>>> import numpy as np
>>> np.set_printoptions(precision=2, suppress=True, linewidth=160)
>>> J = np.loadtxt("x.csv", delimiter=",")
>>> print(J)
[[-1. -4.  3.  3. -4.  0. -4.  0.]
 [ 1. -3.  3.  2. -3.  3. -2.  0.]
 [-2. -3.  1.  3. -3. -1. -3.  0.]
 [ 1. -1.  2.  0. -1.  1. -1.  0.]
 [-4.  0.  2.  6. -6. -2. -4. -1.]
 [ 0. -2.  1.  2. -2.  2. -1.  0.]
 [ 1. -3.  3.  2. -3.  3. -2.  0.]
 [ 3.  0. -3.  0. -1.  3.  0. -1.]
 [ 5. -1.  1. -2. -2. -2. -4. -4.]
 [-2.  1.  2.  5. -5.  1. -2. -1.]
 [ 0.  0.  0.  0.  0.  0.  0.  0.]
 [ 3. -2. -2.  2. -3.  5. -1. -1.]
 [-2.  2.  4.  4. -2. -1.  0.  1.]
 [ 1. -2.  0.  2. -1.  0. -1.  1.]
 [-1.  4.  1.  1. -6. -1. -4. -4.]
 [-1. -2.  1.  1. -6. -1. -6. -3.]
 [-2. -3.  1.  3. -3. -1. -3.  0.]
 [ 3.  0. -3.  0. -1.  3.  0. -1.]
 [-2. -3.  1.  3. -3. -1. -3.  0.]
 [ 4. -1. -1.  0. -2.  4. -1. -1.]
 [-1.  3.  4.  2. -5. -1. -3. -2.]
 [-1.  4.  1.  1. -6. -1. -4. -4.]
 [ 1. -3.  2.  1. -1. -3. -3. -2.]
 [ 1.  3. -2.  3. -4.  2. -1. -2.]
 [ 0. -2.  1.  2. -2.  2. -1.  0.]
 [ 1. -3. -2.  3. -4.  2. -3. -1.]
 [ 1. -3. -2.  3. -4.  2. -3. -1.]
 [ 1.  1.  0. -2. -3.  0. -3. -3.]
 [ 1.  1.  0. -2. -3.  0. -3. -3.]
 [ 0.  0.  0.  0.  0.  0.  0.  0.]
 [ 5. -2. -1. -1. -5.  0. -6. -6.]]
>>> Z = J[[0, 28]].astype(float)
>>> for _ in range(3):
...     labels = np.linalg.norm(J[:, None] - Z, axis=-1).argmin(axis=1)
...     Z = np.array([J[labels == j].mean(axis=0) for j in range(2)])
... 
>>> print(labels)
[0 0 0 1 0 0 0 1 1 0 1 1 0 0 1 0 0 1 0 1 0 1 0 1 0 0 0 1 1 1 1]
>>> print(np.abs(Z[1] - Z[0]).argmax())
3
>>> print(Z[1] - Z[0])
[ 2.43  2.19 -1.97 -2.76  0.71  0.76  0.59 -1.61]
>>> G = np.cov(J, rowvar=False)
>>> print(G.shape)
(8, 8)
>>> print(np.median(J, axis=0))
[ 1. -1.  1.  2. -3.  0. -3. -1.]
>>> print(np.polyfit(J[:, 7], J[:, 3], 1))
[0.59 2.25]
>>> print(np.argwhere(np.triu(np.abs(np.corrcoef(J.T)) > 0.8, 1)))
[]
>>> print(np.round(np.linalg.eigvalsh(G)[::-1], 2) + 0)
[10.56  8.    4.97  3.78  1.68  0.65  0.09  0.  ]
>>> print(np.argsort(-J.std(axis=0).round(6), kind="stable"))
[1 0 3 5 2 4 6 7]
>>> cen = (J - J.mean(axis=0)) / J.std(axis=0)
>>> print(np.argwhere(np.abs(cen) > 2))
[[ 4  0]
 [ 4  3]
 [ 8  0]
 [11  5]
 [14  1]
 [15  6]
 [21  1]
 [30  0]
 [30  6]
 [30  7]]
>>> print(cen.std(axis=0))
[1. 1. 1. 1. 1. 1. 1. 1.]
>>> c = np.linalg.lstsq(np.delete(cen, 4, axis=1), cen[:, 4])[0]
>>> print(np.abs(c).argmax())
5
>>> W = np.array([[-1, -1],
...     [4, 1],
...     [-4, 1],
...     [-2, -4],
...     [0, 2],
...     [2, 0],
...     [4, -2],
...     [-5, -3]])
>>> c = np.array([-1, 7])
>>> hid = np.maximum(J @ W + c, 0)
>>> print((hid > 0).astype(int))
[[0 0]
 [0 0]
 [0 0]
 [0 1]
 [0 0]
 [0 0]
 [0 0]
 [1 1]
 [0 1]
 [0 0]
 [0 1]
 [1 0]
 [0 0]
 [0 0]
 [1 1]
 [0 1]
 [0 0]
 [1 1]
 [0 0]
 [1 1]
 [0 1]
 [1 1]
 [0 1]
 [1 0]
 [0 0]
 [0 0]
 [0 0]
 [1 1]
 [1 1]
 [0 1]
 [0 1]]
>>> print(np.linalg.matrix_rank(hid))
2
>>> print(hid)
[[ 0.  0.]
 [ 0.  0.]
 [ 0.  0.]
 [ 0.  7.]
 [ 0.  0.]
 [ 0.  0.]
 [ 0.  0.]
 [19.  2.]
 [ 0. 26.]
 [ 0.  0.]
 [ 0.  7.]
 [ 3.  0.]
 [ 0.  0.]
 [ 0.  0.]
 [12. 17.]
 [ 0. 12.]
 [ 0.  0.]
 [19.  2.]
 [ 0.  0.]
 [ 4.  2.]
 [ 0.  9.]
 [12. 17.]
 [ 0. 11.]
 [22.  0.]
 [ 0.  0.]
 [ 0.  0.]
 [ 0.  0.]
 [ 9. 24.]
 [ 9. 24.]
 [ 0.  7.]
 [ 0. 23.]]
>>> Z = np.array([[9, 5, 9], [2, 0, 3]])
>>> print(W @ Z)
[[-11  -5 -12]
 [ 38  20  39]
 [-34 -20 -33]
 [-26 -10 -30]
 [  4   0   6]
 [ 18  10  18]
 [ 32  20  30]
 [-51 -25 -54]]
>>> print((hid @ Z).round(6).argmax(axis=1))
[0 0 0 2 0 0 0 2 2 0 2 0 0 0 2 2 0 2 0 2 2 2 2 0 0 0 0 2 2 2 2]
>>> print(hid @ Z)
[[  0.   0.   0.]
 [  0.   0.   0.]
 [  0.   0.   0.]
 [ 14.   0.  21.]
 [  0.   0.   0.]
 [  0.   0.   0.]
 [  0.   0.   0.]
 [175.  95. 177.]
 [ 52.   0.  78.]
 [  0.   0.   0.]
 [ 14.   0.  21.]
 [ 27.  15.  27.]
 [  0.   0.   0.]
 [  0.   0.   0.]
 [142.  60. 159.]
 [ 24.   0.  36.]
 [  0.   0.   0.]
 [175.  95. 177.]
 [  0.   0.   0.]
 [ 40.  20.  42.]
 [ 18.   0.  27.]
 [142.  60. 159.]
 [ 22.   0.  33.]
 [198. 110. 198.]
 [  0.   0.   0.]
 [  0.   0.   0.]
 [  0.   0.   0.]
 [129.  45. 153.]
 [129.  45. 153.]
 [ 14.   0.  21.]
 [ 46.   0.  69.]]
>>> K = np.load("m.npy")
>>> print(K)
[[-118.58  -20.62  -39.35 -140.12  -79.71 -122.42  139.44  101.53 -138.74 -138.64  -40.36  101.03]
 [-118.22  -19.32  -39.85 -139.66  -81.07 -120.13  139.37  100.86 -141.37 -140.54  -38.57   99.68]
 [-119.22  -19.67  -40.06 -140.52  -79.16 -120.95  142.36   98.95 -138.42 -140.4   -38.79   99.95]
 [-121.6   -21.04  -40.68 -139.42  -81.64 -121.18  140.55   99.74 -140.93 -141.17  -40.46  100.13]
 [-120.73  -19.27  -39.1  -140.93  -79.91 -120.49  140.49  101.56 -140.45 -141.22  -38.93  100.93]
 [-119.6   -19.16  -40.48 -140.05  -80.87 -120.45  139.06   99.95 -140.51 -140.79  -40.11  100.63]
 [-120.11  -20.64  -40.59 -141.87  -79.06 -121.4   140.34   99.71 -140.47 -140.28  -39.81   99.08]
 [-121.17  -19.84  -40.75 -142.06  -80.27 -118.08  139.67   99.29 -140.09 -138.99  -39.94   99.52]
 [-119.76  -18.45  -42.25 -140.41  -78.87 -119.29  140.85   98.52 -139.12 -140.07  -40.04  102.08]
 [-119.14  -18.9   -40.27 -139.89  -80.27 -119.12  140.25  100.73 -139.99 -141.34  -40.27  100.45]
 [-121.15  -19.09  -40.91 -139.38  -78.97 -119.83  138.89  101.18 -138.12 -139.07  -39.85   99.53]
 [-120.25  -19.09  -40.22 -140.52  -78.42 -121.28  139.26   99.67 -139.25 -139.22  -39.34  100.01]
 [-120.14  -19.9   -40.37 -140.92  -81.34 -119.64  139.07  101.09 -138.94 -139.35  -41.31   99.26]
 [-119.39  -20.5   -39.95 -139.84  -79.76 -120.33  139.25   99.45 -139.44 -140.11  -41.8   100.07]
 [-119.54  -19.88  -41.05 -139.88  -79.33 -121.25  140.21  100.4  -141.9  -140.31  -40.76   98.27]
 [-117.96  -19.6   -39.57 -139.01  -78.23 -119.15  139.64  100.08 -138.94 -140.61  -40.46   98.65]
 [-120.14  -20.33  -41.08 -140.94  -79.91 -121.36  139.93  100.59 -140.88 -141.3   -38.29  101.28]
 [-120.98  -20.97  -39.42 -141.52  -80.27 -120.07  138.07   99.33 -141.01 -140.55  -39.42   99.82]
 [-121.5   -18.72  -41.45 -138.96  -80.35 -120.01  138.63  100.24 -142.04 -140.12  -40.31  100.89]
 [-119.36  -20.89  -40.3  -142.25  -80.69 -119.61  139.86   99.36 -140.35 -139.83  -40.79  100.22]
 [-118.7   -19.35  -39.38 -140.03  -80.58 -120.62  141.7    98.01 -140.53 -138.86  -40.41   98.65]
 [-120.5   -19.7   -40.74 -140.02  -82.17 -118.44  142.21   97.34 -139.42 -139.53  -38.74  100.26]
 [-119.14  -19.66  -40.86 -138.98  -79.59 -118.54  139.37  100.28 -141.24 -140.17  -40.19   97.07]
 [-120.54  -19.34  -40.91 -138.9   -81.53 -120.35  140.97   98.86 -140.58 -139.85  -40.2   101.56]
 [-119.31  -17.49  -41.18 -138.68  -78.97 -120.93  139.63  100.79 -139.46 -137.74  -41.28   99.66]
 [-119.84  -20.23  -39.26 -140.41  -78.8  -118.97  140.14  102.26 -139.57 -137.83  -39.22  102.08]
 [-121.27  -19.1   -40.18 -138.93  -80.32 -121.1   140.59  100.41 -138.62 -139.7   -39.74   98.1 ]
 [-120.11  -19.09  -39.78 -139.76  -79.67 -119.78  140.87   99.45 -139.82 -139.93  -39.7    99.8 ]
 [-120.08  -20.84  -39.6  -141.06  -77.97 -119.8   139.07   98.24 -139.8  -140.61  -39.38   98.61]
 [-119.38  -20.32  -39.71 -139.36  -78.48 -119.96  139.49  100.34 -138.87 -137.39  -38.11   98.92]
 [-120.3   -20.57  -38.6  -141.34  -79.32 -119.87  139.47   99.64 -140.47 -137.99  -39.27  100.7 ]
 [-118.75  -21.1   -40.09 -141.5   -80.67 -119.15  140.88   98.43 -138.72 -141.01  -39.4    99.3 ]
 [-119.94  -18.16  -40.76 -141.05  -82.07 -117.8   139.76  100.7  -141.21 -139.5   -39.55   99.86]
 [-121.72  -21.36  -39.47 -140.43  -81.25 -119.78  138.7    99.32 -138.56 -139.87  -38.43   99.41]]
>>> G = np.cov(K, rowvar=False)
>>> print(np.polyfit(K[:, 8], K[:, 3], 1))
[   0.04 -134.48]
>>> print(G.shape)
(12, 12)
>>> print(round(np.corrcoef(K[:, 8], K[:, 3])[0, 1], 2))
0.04
>>> print(np.linalg.eigvalsh(G)[::-1])
[2.12 1.72 1.54 1.39 1.22 0.94 0.77 0.73 0.65 0.42 0.28 0.23]
>>> print(np.median(K, axis=0))
[-120.01  -19.69  -40.25 -140.09  -79.91 -119.98  139.71   99.84 -139.91 -140.    -39.83   99.84]
>>> print(np.linalg.cond(K) > 100)
True
>>> print(np.argsort(-np.linalg.norm(K, axis=0).round(6), kind="stable")[:3])
[3 6 8]
>>> print(round(np.log10(np.linalg.cond(K))))
3
>>> print(np.linalg.matrix_rank(K, rtol=0.1))
1
>>> print(round(np.linalg.norm(K, 2) / np.linalg.norm(K), 2))
1.0
>>> x0 = np.array([-1, -2, -4, -2, -3, 5, 1, -5, 5, -5, 5, 3])
>>> rhs = K @ x0
>>> c, lr = np.zeros(12), 1 / np.linalg.norm(K, 2) ** 2
>>> for i in range(4):
...     c -= lr * K.T @ (K @ c - rhs)
...     if i % 1 == 0: print(i, round(np.linalg.norm(K @ c - rhs), 2))
... 
0 87.46
1 87.45
2 87.45
3 87.45
>>> print(c.round(2) + 0)
[ 0.02  0.    0.01  0.02  0.01  0.02 -0.02 -0.01  0.02  0.02  0.01 -0.01]
>>> print(round(float(np.linalg.cond(K)), 2))
778.53
>>> labels = K[:, 2] > np.median(K[:, 2])
>>> u = K[labels].mean(axis=0) - K[~labels].mean(axis=0)
>>> print(labels.astype(int))
[1 1 1 0 1 0 0 0 0 0 0 1 0 1 0 1 0 1 0 0 1 0 0 0 0 1 1 1 1 1 1 1 0 1]
>>> print(u)
[ 0.42 -0.58  1.24 -0.08  0.72 -0.39 -0.03 -0.07  0.75  0.29  0.62 -0.24]
>>> E = np.load("w.npy")
>>> print(E)
[[ 0.91 -0.09  0.21  0.15  0.03  0.21 -0.03 -0.03  0.03  0.21 -0.03 -0.03]
 [-0.09  0.91  0.21  0.15  0.03  0.21 -0.03 -0.03  0.03  0.21 -0.03 -0.03]
 [ 0.21  0.21  0.5  -0.36 -0.07 -0.5   0.07  0.07 -0.07 -0.5   0.07  0.07]
 [ 0.15  0.15 -0.36  0.74 -0.05 -0.36  0.05  0.05 -0.05 -0.36  0.05  0.05]
 [ 0.03  0.03 -0.07 -0.05  0.99 -0.07  0.01  0.01 -0.01 -0.07  0.01  0.01]
 [ 0.21  0.21 -0.5  -0.36 -0.07  0.5   0.07  0.07 -0.07 -0.5   0.07  0.07]
 [-0.03 -0.03  0.07  0.05  0.01  0.07  0.99 -0.01  0.01  0.07 -0.01 -0.01]
 [-0.03 -0.03  0.07  0.05  0.01  0.07 -0.01  0.99  0.01  0.07 -0.01 -0.01]
 [ 0.03  0.03 -0.07 -0.05 -0.01 -0.07  0.01  0.01  0.99 -0.07  0.01  0.01]
 [ 0.21  0.21 -0.5  -0.36 -0.07 -0.5   0.07  0.07 -0.07  0.5   0.07  0.07]
 [-0.03 -0.03  0.07  0.05  0.01  0.07 -0.01 -0.01  0.01  0.07  0.99 -0.01]
 [-0.03 -0.03  0.07  0.05  0.01  0.07 -0.01 -0.01  0.01  0.07 -0.01  0.99]]
>>> u = np.array([0, 5, 2, 9, 5, 4, 1, 6, 0, 6, 4, 3])
>>> B = E + np.outer(u, np.eye(12)[1])
>>> print(round(np.linalg.det(B) / np.linalg.det(E), 2), round(float(1 + np.linalg.solve(E, u)[1]), 2))
9.21 9.21
>>> print(np.linalg.matrix_rank(B - E))
1
